% python3 -q
>>> import numpy as np
>>> np.set_printoptions(precision=3, suppress=True, linewidth=200)
>>> feats = np.loadtxt("run15.csv", delimiter=",")
>>> feats
array([[ 0.8,  0.7, -2.1, -1. , -1.1,  1.4,  0.3,  2.1],
       [ 0.7,  0.7,  0.4, -1.8, -1. ,  0.9,  0.1,  0.4],
       [-2.4, -1.1, -2.3, -2.4,  1.3, -0.6,  0.8,  2. ],
       [-1.8, -0.1,  0.8, -0.3, -0.8, -0.1,  0. ,  0.5],
       [-1. ,  0.1,  0. ,  0.9, -1.6, -1.4,  0. , -1.5],
       [-1.9, -0.8,  2. , -0.2,  0.9,  0.8, -1. , -0.7],
       [-1.2,  0.2,  1.4,  1.5,  0.6,  0. ,  1. , -0.2],
       [-1.7, -0.5,  0.2, -2.1,  0.6,  0.9,  0.7,  0.4],
       [-1.2, -1.7,  0.3, -1.4, -0.2,  0.5,  0.6,  0.5],
       [-0.5, -0.4,  0.3, -0.6, -2.4,  0. , -0.8,  0.4]])
>>> M2 = feats / np.sqrt((feats ** 2).mean(axis=1, keepdims=True))
>>> M2[2]
array([-1.366, -0.626, -1.309, -1.366,  0.74 , -0.341,  0.455,  1.138])
>>> np.linalg.matrix_rank(M2) == np.linalg.matrix_rank(feats)
np.True_
>>> np.linalg.matrix_rank(feats - feats.mean(axis=1, keepdims=True))
np.int64(7)
>>> np.linalg.norm(M2, axis=1)
array([2.828, 2.828, 2.828, 2.828, 2.828, 2.828, 2.828, 2.828, 2.828, 2.828])
>>> x0 = np.array([4, 2, 3, -5, 3, 7, 7, -1])
>>> h1 = np.maximum(feats @ x0, 0)
>>> feats * (h1 > 1e-9)[:, None]
array([[ 0.8,  0.7, -2.1, -1. , -1.1,  1.4,  0.3,  2.1],
       [ 0.7,  0.7,  0.4, -1.8, -1. ,  0.9,  0.1,  0.4],
       [-0. , -0. , -0. , -0. ,  0. , -0. ,  0. ,  0. ],
       [-0. , -0. ,  0. , -0. , -0. , -0. ,  0. ,  0. ],
       [-0. ,  0. ,  0. ,  0. , -0. , -0. ,  0. , -0. ],
       [-0. , -0. ,  0. , -0. ,  0. ,  0. , -0. , -0. ],
       [-1.2,  0.2,  1.4,  1.5,  0.6,  0. ,  1. , -0.2],
       [-1.7, -0.5,  0.2, -2.1,  0.6,  0.9,  0.7,  0.4],
       [-1.2, -1.7,  0.3, -1.4, -0.2,  0.5,  0.6,  0.5],
       [-0. , -0. ,  0. , -0. , -0. ,  0. , -0. ,  0. ]])
>>> np.maximum(feats @ (3 * x0), 0)
array([29.4, 54. ,  0. ,  0. ,  0. ,  0. ,  3.9, 47.7, 18.9,  0. ])
>>> np.maximum(feats @ x0, 0) - np.maximum(-feats @ x0, 0)
array([  9.8,  18. ,  -3.4,  -7.1, -21.4,  -0.2,   1.3,  15.9,   6.3, -12.1])
>>> Q, r_ = np.linalg.qr(feats)
>>> np.round(Q.T @ Q, 3) + 0
array([[1., 0., 0., 0., 0., 0., 0., 0.],
       [0., 1., 0., 0., 0., 0., 0., 0.],
       [0., 0., 1., 0., 0., 0., 0., 0.],
       [0., 0., 0., 1., 0., 0., 0., 0.],
       [0., 0., 0., 0., 1., 0., 0., 0.],
       [0., 0., 0., 0., 0., 1., 0., 0.],
       [0., 0., 0., 0., 0., 0., 1., 0.],
       [0., 0., 0., 0., 0., 0., 0., 1.]])
>>> np.abs(np.diag(r_))
array([4.556, 1.732, 3.988, 3.412, 3.61 , 1.773, 1.669, 1.382])
>>> round(float(np.trace(Q @ Q.T)), 3)
8.0
>>> round(abs(r_[0, 0]), 3), np.round(np.linalg.norm(feats[:, 0]), 3)
(np.float64(4.556), np.float64(4.556))
>>> x0 = np.array([0, -2, -2, 2, -1, -2, -2, 0])
>>> feats @ x0
array([-1.5, -6.8,  0.3, -1. ,  6. , -3.3, -2.8, -7.4, -2. ,  3. ])
>>> np.einsum("ij,j->i", feats, x0)
array([-1.5, -6.8,  0.3, -1. ,  6. , -3.3, -2.8, -7.4, -2. ,  3. ])
>>> feats @ np.ones(8)
array([ 1.1,  0.4, -4.7, -1.8, -4.5, -0.9,  3.3, -1.5, -2.6, -4. ])
>>> np.sign((feats @ x0).round(6))
array([-1., -1.,  1., -1.,  1., -1., -1., -1., -1.,  1.])
>>> feats * x0
array([[ 0. , -1.4,  4.2, -2. ,  1.1, -2.8, -0.6,  0. ],
       [ 0. , -1.4, -0.8, -3.6,  1. , -1.8, -0.2,  0. ],
       [-0. ,  2.2,  4.6, -4.8, -1.3,  1.2, -1.6,  0. ],
       [-0. ,  0.2, -1.6, -0.6,  0.8,  0.2, -0. ,  0. ],
       [-0. , -0.2, -0. ,  1.8,  1.6,  2.8, -0. , -0. ],
       [-0. ,  1.6, -4. , -0.4, -0.9, -1.6,  2. , -0. ],
       [-0. , -0.4, -2.8,  3. , -0.6, -0. , -2. , -0. ],
       [-0. ,  1. , -0.4, -4.2, -0.6, -1.8, -1.4,  0. ],
       [-0. ,  3.4, -0.6, -2.8,  0.2, -1. , -1.2,  0. ],
       [-0. ,  0.8, -0.6, -1.2,  2.4, -0. ,  1.6,  0. ]])
>>> K = np.load("case4.npy")
>>> K.round(3) + 0
array([[-1.23 ,  0.023, -0.47 , -0.967, -0.812,  1.234,  0.466, -1.984],
       [ 1.014, -1.259, -1.068, -1.946, -0.845,  0.056, -0.003,  0.861],
       [ 1.166,  0.052,  0.532,  1.079,  0.859, -1.233, -0.464,  1.928],
       [ 1.157,  0.062,  0.54 ,  1.094,  0.866, -1.233, -0.464,  1.919],
       [ 0.434,  0.69 ,  0.985,  1.885,  1.139, -1.039, -0.379,  1.137],
       [-1.008,  1.259,  1.07 ,  1.951,  0.849, -0.062,  0.   , -0.851],
       [ 0.947, -1.255, -1.09 , -1.993, -0.886,  0.121,  0.022,  0.754],
       [-1.478,  0.39 , -0.14 , -0.361, -0.533,  1.169,  0.449, -2.159],
       [-1.529,  1.081,  0.65 ,  1.126,  0.276,  0.623,  0.256, -1.809],
       [-1.606,  0.787,  0.275,  0.413, -0.135,  0.955,  0.375, -2.117],
       [ 0.518, -1.166, -1.158, -2.149, -1.07 ,  0.48 ,  0.159,  0.114],
       [ 1.573, -1.006, -0.546, -0.925, -0.155, -0.732, -0.295,  1.927],
       [ 1.237, -0.032,  0.462,  0.953,  0.806, -1.233, -0.466,  1.99 ],
       [ 0.377, -1.117, -1.158, -2.158, -1.107,  0.582,  0.199, -0.085],
       [ 1.276, -0.081,  0.42 ,  0.876,  0.772, -1.231, -0.466,  2.023],
       [-1.534,  0.507, -0.025, -0.147, -0.428,  1.125,  0.434, -2.175],
       [-1.394,  0.246, -0.274, -0.608, -0.651,  1.208,  0.46 , -2.111],
       [ 1.571, -1.01 , -0.551, -0.935, -0.161, -0.727, -0.293,  1.922],
       [ 1.319, -0.138,  0.371,  0.785,  0.732, -1.225, -0.465,  2.058],
       [-1.482,  1.131,  0.728,  1.276,  0.369,  0.532,  0.222, -1.702],
       [-1.114, -0.11 , -0.579, -1.164, -0.895,  1.23 ,  0.462, -1.879],
       [ 1.111,  0.113,  0.581,  1.168,  0.896, -1.23 , -0.462,  1.876],
       [-1.569,  1.015,  0.557,  0.946,  0.168,  0.721,  0.291, -1.916],
       [ 1.584, -0.979, -0.509, -0.855, -0.114, -0.767, -0.308,  1.962],
       [-0.134, -0.876, -1.082, -2.049, -1.162,  0.895,  0.321, -0.766],
       [-0.944, -0.281, -0.711, -1.402, -0.988,  1.206,  0.45 , -1.71 ],
       [-1.545,  1.058,  0.618,  1.063,  0.238,  0.659,  0.269, -1.849],
       [ 0.37 , -1.115, -1.158, -2.158, -1.108,  0.587,  0.2  , -0.095],
       [ 1.388, -0.237,  0.282,  0.623,  0.658, -1.209, -0.461,  2.107],
       [-1.601,  0.909,  0.42 ,  0.686,  0.017,  0.845,  0.336, -2.034],
       [-0.642,  1.201,  1.15 ,  2.125,  1.028, -0.385, -0.123, -0.293],
       [-1.271,  0.075, -0.426, -0.886, -0.777,  1.231,  0.466, -2.019],
       [ 1.536, -0.512,  0.02 ,  0.138,  0.424, -1.122, -0.433,  2.176],
       [-1.365,  0.203, -0.313, -0.68 , -0.684,  1.216,  0.463, -2.091],
       [ 0.013,  0.942,  1.111,  2.095,  1.16 , -0.829, -0.295,  0.611],
       [ 1.37 , -0.21 ,  0.307,  0.669,  0.679, -1.215, -0.462,  2.095],
       [-1.574,  0.62 ,  0.091,  0.069, -0.318,  1.068,  0.415, -2.171],
       [ 1.101,  0.123,  0.59 ,  1.184,  0.903, -1.229, -0.462,  1.867],
       [-1.514,  0.462, -0.07 , -0.231, -0.47 ,  1.143,  0.44 , -2.171],
       [ 0.114,  0.888,  1.088,  2.058,  1.162, -0.885, -0.317,  0.74 ],
       [ 0.42 ,  0.7  ,  0.99 ,  1.895,  1.141, -1.033, -0.377,  1.119],
       [-0.269, -0.797, -1.044, -1.985, -1.157,  0.964,  0.349, -0.935],
       [-1.604,  0.885,  0.391,  0.632, -0.014,  0.869,  0.345, -2.054],
       [ 1.028,  0.199,  0.649,  1.291,  0.945, -1.22 , -0.457,  1.795]])
>>> M2 = np.array([[-3, -1],
...     [-3, -3],
...     [2, -1],
...     [2, -1],
...     [-2, 0],
...     [-2, -1],
...     [-3, -3],
...     [2, -3]])
>>> np.linalg.matrix_rank(np.vstack([K, M2.T]))
np.int64(4)
>>> Z = K[[7, 16]].astype(float)
>>> for _ in range(4):
...     idx = np.linalg.norm(K[:, None] - Z, axis=-1).argmin(axis=1)
...     Z = np.array([K[idx == j].mean(axis=0) for j in range(2)])
... 
>>> idx
array([1, 1, 0, 0, 0, 0, 1, 1, 1, 1, 1, 0, 0, 1, 0, 1, 1, 0, 0, 0, 1, 0, 1, 0, 1, 1, 1, 1, 0, 1, 0, 1, 0, 1, 0, 0, 1, 0, 1, 0, 0, 1, 1, 0])
>>> np.abs(Z[1] - Z[0]).argmax()
np.int64(7)
>>> np.bincount(idx)
array([21, 23])
>>> M = np.array([[-1.3, 0.0, -0.5, 0.8, 0.1, 0.3, -0.2, -0.7, 1.6],
...     [-0.6, -1.4, -0.5, 2.7, 0.4, 0.0, -0.6, 1.5, 0.5],
...     [0.9, 1.5, -0.7, 1.0, -0.9, -0.7, 0.0, -0.8, 1.4],
...     [0.1, -0.4, 0.2, -0.1, -1.7, 0.0, -0.4, -0.4, -1.3],
...     [-1.1, 0.8, 1.1, 1.2, 1.3, -0.2, 0.0, 0.2, -0.2],
...     [-1.3, -0.1, 1.5, 0.7, -1.1, -0.3, -1.8, -1.3, 0.1]])
>>> M2 = np.array([[1, 2, 2],
...     [0, 1, 1],
...     [2, 2, 2],
...     [1, 1, 2],
...     [2, 1, 2],
...     [0, 0, 2],
...     [2, 0, 2],
...     [2, 0, 0],
...     [2, 0, 2]])
>>> M @ M2
array([[ 0.1, -2.7,  1.6],
       [ 4.7, -0.5,  2.4],
       [-0.1,  2. ,  3.5],
       [-7.2, -1.6, -6.8],
       [ 4.9,  3.3,  5. ],
       [-5.8, -0.1, -4.5]])
>>> np.einsum("ik,kj->ij", M, M2)
array([[ 0.1, -2.7,  1.6],
       [ 4.7, -0.5,  2.4],
       [-0.1,  2. ,  3.5],
       [-7.2, -1.6, -6.8],
       [ 4.9,  3.3,  5. ],
       [-5.8, -0.1, -4.5]])
>>> rng = np.random.default_rng(335)
>>> W0 = np.array([[0, 0, 1, 3],
...     [1, 0, 1, 2],
...     [2, 1, 1, 3],
...     [1, 2, 0, 3],
...     [2, 1, 1, 2],
...     [2, 1, 1, 0],
...     [3, 2, 0, 2],
...     [0, 0, 3, 2],
...     [1, 3, 0, 0],
...     [2, 0, 3, 2],
...     [0, 2, 2, 1],
...     [0, 3, 1, 0]]) * (rng.random((12, 4)) < 0.3)
>>> W0
array([[0, 0, 1, 0],
       [0, 0, 0, 0],
       [2, 0, 0, 0],
       [0, 0, 0, 3],
       [2, 1, 0, 2],
       [2, 0, 1, 0],
       [0, 0, 0, 0],
       [0, 0, 0, 2],
       [0, 0, 0, 0],
       [2, 0, 3, 0],
       [0, 0, 2, 0],
       [0, 0, 0, 0]])
>>> Ac = W0 - W0.mean(axis=0)
>>> evecs = np.linalg.svd(Ac)[2][:3]
>>> M2 = Ac - Ac @ evecs.T @ evecs
>>> np.round(np.cov(Ac @ evecs.T, rowvar=False), 3) + 0
array([[1.569, 0.   , 0.   ],
       [0.   , 1.02 , 0.   ],
       [0.   , 0.   , 0.583]])
>>> np.linalg.norm(M2, axis=1).round(6).argmax()
np.int64(4)
>>> (Ac @ evecs.T).std(axis=0)
array([1.199, 0.967, 0.731])
